In [1]: import numpy as np

In [2]: from numpy import linalg as LA

In [3]: np.set_printoptions(precision=2, suppress=True, linewidth=100, floatmode="fixed")

In [4]: tidy = lambda a: np.round(a, 2) + 0

In [5]: feats = np.load("mat.npy")

In [6]: print(feats)
[[ 7 -1  0  0]
 [ 5  6  0  0]
 [ 0  0  7 -1]
 [ 0  0  5  6]]

In [7]: # splits into 2 blocks

In [8]: blk = np.stack([feats, 3 * feats, feats[::-1]])

In [9]: print(tidy(LA.norm(blk, axis=(1, 2))))
[14.90 44.70 14.90]

In [10]: print(blk.shape)
(3, 4, 4)

In [11]: proj = np.triu(np.array([[2, 0, 1, -2], [1, 1, 0, -1], [-1, 2, 0, -2], [2, -2, -2, 2]]), 1) + np.eye(4)

In [12]: out = proj @ feats @ LA.inv(proj)

In [13]: print(LA.matrix_rank(out))
4

In [14]: print(proj @ feats - feats @ proj)
[[  0.00   0.00 -10.00   0.00]
 [  0.00   0.00 -10.00  10.00]
 [  0.00   0.00 -10.00   2.00]
 [  0.00   0.00   0.00  10.00]]

In [15]: print(np.trace(out), np.trace(feats))
26.0 26

In [16]: sig = 10 * 0.9 ** np.arange(5)

In [17]: rng = np.random.default_rng(371603)

In [18]: J = rng.normal(size=(26, 5)) * rng.permutation(sig)

In [19]: print(tidy(J))
[[ 10.67  27.07   0.69   7.97  10.62]
 [  2.14  -4.59   4.43  -3.93  10.05]
 [  0.26   1.73   0.89  -0.50 -15.63]
 [  1.72  13.58  -7.10  -8.79   0.55]
 [ -9.18 -24.58  -4.13   3.34   4.77]
 [ -1.91  -0.68 -10.74  -0.56  11.24]
 [ -6.35   3.84  -6.61   8.28  -2.17]
 [  1.06   3.32 -11.96   3.34  -6.66]
 [ -2.97   7.66   0.95   2.62  -9.39]
 [  1.53  -9.32  -7.67  -2.69  -8.29]
 [  0.03  -2.95  11.31   5.17  -3.39]
 [ -2.46  -0.91  20.08  -3.73   1.92]
 [-11.53 -13.27  -1.21   0.13  11.75]
 [ -0.49   0.82  -8.33   8.13   4.45]
 [ 11.63  22.63   1.18   3.62  -3.43]
 [-13.67  -0.64  -7.03  -1.61  -2.98]
 [  0.34  -0.54   0.23   1.67   1.09]
 [ -1.05   5.88 -17.22  -4.54  -2.89]
 [-10.72   2.06  14.29  -7.98  11.69]
 [-10.30   3.33  14.73   8.12   2.42]
 [ -5.81   4.60 -11.92   0.19  10.21]
 [ 23.40  -2.60   1.00  -2.57   4.13]
 [ -6.22  -6.79 -13.48   3.55   4.92]
 [  6.82  -3.48  17.49  -6.88 -16.57]
 [-24.50   9.42   6.37  -9.17  -4.01]
 [ -1.31  -5.92 -12.22  -1.02   0.52]]

In [20]: r0, g = J[0], J[12]

In [21]: print(tidy(r0 @ g))
-357.21

In [22]: print(tidy(r0 @ r0))
1023.16

In [23]: pr = (r0 @ g) / (r0 @ r0) * r0

In [24]: print(tidy((g - pr) @ r0))
0.0

In [25]: print(LA.matrix_rank(np.outer(r0, g)))
1

In [26]: print(tidy(g - pr))
[-7.81 -3.82 -0.97  2.92 15.46]

In [27]: print(tidy(LA.norm(r0 + g) ** 2 + LA.norm(r0 - g) ** 2))
2943.55

In [28]: proj = J @ LA.solve(J.T @ J, J.T)

In [29]: print(np.allclose(proj @ proj, proj))
True

In [30]: print(tidy(proj @ J[:, 3]))
[ 7.97 -3.93 -0.50 -8.79  3.34 -0.56  8.28  3.34  2.62 -2.69  5.17 -3.73  0.13  8.13  3.62 -1.61
  1.67 -4.54 -7.98  8.12  0.19 -2.57  3.55 -6.88 -9.17 -1.02]

In [31]: print(tidy(LA.eigvalsh(proj)))
[0.00 0.00 0.00 0.00 0.00 0.00 0.00 0.00 0.00 0.00 0.00 0.00 0.00 0.00 0.00 0.00 0.00 0.00 0.00
 0.00 0.00 1.00 1.00 1.00 1.00 1.00]
